$ python -q
>>> import numpy as np
>>> import numpy.linalg as la
>>> np.set_printoptions(suppress=True, linewidth=100)
>>> def tidy(a):
...     return np.round(a, 2) + 0
... 
>>> F = np.loadtxt("test2.csv", delimiter=",")
>>> F
array([[ 9.05, -8.  , -2.  ],
       [ 6.  ,  3.05, -7.  ],
       [ 9.  , -8.  , -1.95]])
>>> w1 = np.array([[3, 3, 3, 2, 2], [1, 2, 3, 2, 0], [2, 0, 3, 2, 1]])
>>> c = np.array([-1, -3, 1, -1, -3])
>>> act = np.maximum(F @ w1 + c, 0)
>>> tidy((act > 0).mean(axis=0))
array([1.  , 1.  , 0.33, 0.33, 1.  ])
>>> la.matrix_rank(act)
np.int64(3)
>>> basis = np.array([[0, -8], [-3, 3], [-3, -9], [-5, 7], [-2, -4]])
>>> tidy(act @ basis)
array([[ -50.65, -141.15],
       [-104.25,  -35.75],
       [ -50.1 , -141.  ]])
>>> (act @ basis).round(6).argmax(axis=1)
array([0, 1, 0])
>>> t3 = np.stack([F, -3 * F, F[::-1]])
>>> tidy(la.det(t3))
array([  0.68, -18.23,  -0.68])
>>> la.matrix_rank(t3.reshape(3, -1))
np.int64(2)
>>> np.argsort(-la.norm(F, axis=0).round(6), kind="stable")[:3]
array([0, 1, 2])
>>> la.cond(F) > 100
np.True_
>>> [round(float(x), 2) for x in la.svd(F, compute_uv=False)[:3]]
[17.77, 8.78, 0.0]
>>> tidy(la.norm(F, 2) / la.norm(F))
np.float64(0.9)
>>> C2 = F.T @ F
>>> np.allclose(C2, C2.T)
True
>>> tidy(np.trace(C2)), tidy((F ** 2).sum())
(np.float64(393.01), np.float64(393.01))
>>> tidy(C2)
array([[ 198.9 , -126.1 ,  -77.65],
       [-126.1 ,  137.3 ,   10.25],
       [ -77.65,   10.25,   56.8 ]])
>>> np.kron(np.eye(2, dtype=int), F)
array([[ 9.05, -8.  , -2.  ,  0.  , -0.  , -0.  ],
       [ 6.  ,  3.05, -7.  ,  0.  ,  0.  , -0.  ],
       [ 9.  , -8.  , -1.95,  0.  , -0.  , -0.  ],
       [ 0.  , -0.  , -0.  ,  9.05, -8.  , -2.  ],
       [ 0.  ,  0.  , -0.  ,  6.  ,  3.05, -7.  ],
       [ 0.  , -0.  , -0.  ,  9.  , -8.  , -1.95]])
>>> tidy(np.einsum("ij,ji->", F, F))
np.float64(75.01)
>>> tidy(np.poly(F))
array([  1.  , -10.15,  14.01,  -0.68])
>>> tidy(la.det(F[::-1]))
np.float64(-0.68)
>>> tidy(la.det(F.T))
np.float64(0.68)
>>> tidy(la.eigvals(F))
array([0.05, 1.59, 8.51])
